In [1]: import numpy as np

In [2]: import numpy.linalg as la

In [3]: np.set_printoptions(suppress=True, linewidth=120)

In [4]: sigma = 10 * 0.9 ** np.arange(4)

In [5]: rng = np.random.default_rng(6192)

In [6]: F = rng.normal(size=(28, 4)) * rng.permutation(sigma)

In [7]: F.round(3)
Out[7]: 
array([[  2.457, -14.831,  -8.843,  17.605],
       [ 11.397,  -8.411,  12.174,  11.48 ],
       [ -7.05 ,  11.8  ,   0.178,  -6.149],
       [-10.909,  11.965,   0.339,  20.225],
       [ -8.355,  -1.461,  -0.048,   1.537],
       [ 13.839,  -4.85 ,  -5.104,   3.246],
       [  5.418,   5.695,  -4.075,  17.153],
       [ -8.26 ,   1.626,   3.277,   1.999],
       [ -2.121,  -2.081, -13.316,   4.846],
       [ -3.631,   5.329,   4.857,  -0.356],
       [  4.861, -11.402, -10.492,   1.761],
       [ -0.974,  -0.18 ,   0.861, -10.678],
       [  3.032,  -5.487,  -9.853,  13.023],
       [ 10.402,   8.574,   6.807,  17.018],
       [  3.186,  -1.201,  -8.811, -11.541],
       [ -2.201,  -1.339,  -6.104,   4.471],
       [ -4.949,   9.015,   1.336, -11.805],
       [ 10.589,  -7.713,   9.539,  18.799],
       [  7.914,  -1.641, -11.798, -12.295],
       [ -4.805,  -3.519,   2.689,  -1.698],
       [ 12.1  ,  10.593,   1.879, -10.956],
       [ -2.955,   1.917,  -5.867, -29.748],
       [ -9.886, -18.306,   5.245,  -1.544],
       [ -4.665,   4.958,   1.902,  15.668],
       [  4.154,   1.722,  -2.852,  -6.152],
       [ -0.828,  -2.634,  -7.426,   5.891],
       [ -5.296,  12.453, -10.607,   7.953],
       [ -5.125,   1.766,  -4.43 ,  -2.512]])

In [8]: np.round(la.norm(F) ** 2 / la.norm(F, 2) ** 2, 3)
Out[8]: np.float64(2.069)

In [9]: round(float(la.norm(F, 2)), 3)
Out[9]: 63.947

In [10]: np.round(la.norm(F, axis=0), 3)
Out[10]: array([37.516, 41.267, 36.793, 63.203])

In [11]: la.norm(F, axis=1).argmax()
Out[11]: np.int64(21)

In [12]: Xs = F - F.mean(axis=0)

In [13]: Uu, sigma, Vh = la.svd(Xs, full_matrices=False)

In [14]: np.searchsorted(np.cumsum(sigma ** 2) / (sigma ** 2).sum(), 0.9) + 1
Out[14]: np.int64(4)

In [15]: np.round(Vh[0] * np.sign(Vh[0, np.abs(Vh[0]).argmax()]), 3)
Out[15]: array([ 0.12 , -0.129,  0.13 ,  0.976])

In [16]: np.round(np.abs(Vh[-1]), 3)
Out[16]: array([0.374, 0.381, 0.838, 0.116])

In [17]: round((sigma ** 2).sum() ** 2 / (sigma ** 4).sum(), 3)
Out[17]: np.float64(3.04)

In [18]: np.abs(Vh[0]).argmax()
Out[18]: np.int64(3)

In [19]: la.matrix_rank(Xs)
Out[19]: np.int64(4)

In [20]: proj = F @ la.solve(F.T @ F, F.T)

In [21]: np.round(proj @ F[:, 3], 3)
Out[21]: 
array([ 17.605,  11.48 ,  -6.149,  20.225,   1.537,   3.246,  17.153,   1.999,   4.846,  -0.356,   1.761, -10.678,
        13.023,  17.018, -11.541,   4.471, -11.805,  18.799, -12.295,  -1.698, -10.956, -29.748,  -1.544,  15.668,
        -6.152,   5.891,   7.953,  -2.512])

In [22]: labels = F[:, 3] > np.median(F[:, 3])

In [23]: u = F[labels].mean(axis=0) - F[~labels].mean(axis=0)

In [24]: np.argsort(-np.abs(u).round(6), kind="stable")
Out[24]: array([3, 0, 1, 2])

In [25]: round((((F - F.mean(axis=0)) @ u > 0) == labels).mean(), 3)
Out[25]: np.float64(0.929)

In [26]: u.round(3)
Out[26]: array([ 2.741, -0.465, -0.288, 18.679])

In [27]: labels.astype(int)
Out[27]: array([1, 1, 0, 1, 0, 1, 1, 1, 1, 0, 0, 0, 1, 1, 0, 1, 0, 1, 0, 0, 0, 0, 0, 1, 0, 1, 1, 0])
